In [1]: import numpy as np

In [2]: import numpy.linalg as la

In [3]: np.set_printoptions(suppress=True, linewidth=200)

In [4]: def tidy(a):
   ...:     return np.round(a, 1) + 0
   ...: 

In [5]: W0 = np.load("out14.npy")

In [6]: W0
Out[6]: 
array([[  0,   0,   0,   0,   0,   0,   0,   0],
       [  9,   0,  12,  15,  15,   6,   3,   3],
       [  9,   0,  12,  15,  15,   6,   3,   3],
       [ 15,   0,  20,  25,  25,  10,   5,   5],
       [-15,   0, -20, -25, -25, -10,  -5,  -5],
       [  3,   0,   4,   5,   5,   2,   1,   1],
       [-12,   0, -16, -20, -20,  -8,  -4,  -4],
       [  6,   0,   8,  10,  10,   4,   2,   2],
       [  3,   0,   4,   5,   5,   2,   1,   1],
       [  9,   0,  12,  15,  15,   6,   3,   3],
       [ -9,   0, -12, -15, -15,  -6,  -3,  -3],
       [-15,   0, -20, -25, -25, -10,  -5,  -5],
       [-15,   0, -20, -25, -25, -10,  -5,  -5],
       [ 12,   0,  16,  20,  20,   8,   4,   4],
       [  3,   0,   4,   5,   5,   2,   1,   1],
       [  6,   0,   8,  10,  10,   4,   2,   2]])

In [7]: ang = np.radians(180)

In [8]: R = np.eye(8)

In [9]: R[7, 7] = R[4, 4] = np.cos(ang)

In [10]: R[7, 4], R[4, 7] = -np.sin(ang), np.sin(ang)

In [11]: tidy(R)
Out[11]: 
array([[ 1.,  0.,  0.,  0.,  0.,  0.,  0.,  0.],
       [ 0.,  1.,  0.,  0.,  0.,  0.,  0.,  0.],
       [ 0.,  0.,  1.,  0.,  0.,  0.,  0.,  0.],
       [ 0.,  0.,  0.,  1.,  0.,  0.,  0.,  0.],
       [ 0.,  0.,  0.,  0., -1.,  0.,  0.,  0.],
       [ 0.,  0.,  0.,  0.,  0.,  1.,  0.,  0.],
       [ 0.,  0.,  0.,  0.,  0.,  0.,  1.,  0.],
       [ 0.,  0.,  0.,  0.,  0.,  0.,  0., -1.]])

In [12]: A2 = W0 @ R.T

In [13]: tidy(la.svd(W0, compute_uv=False)), tidy(la.svd(A2, compute_uv=False))
Out[13]: 
(array([120.4,   0. ,   0. ,   0. ,   0. ,   0. ,   0. ,   0. ]),
 array([120.4,   0. ,   0. ,   0. ,   0. ,   0. ,   0. ,   0. ]))

In [14]: tidy(la.det(R)), np.trace(R)
Out[14]: (np.float64(1.0), np.float64(4.0))
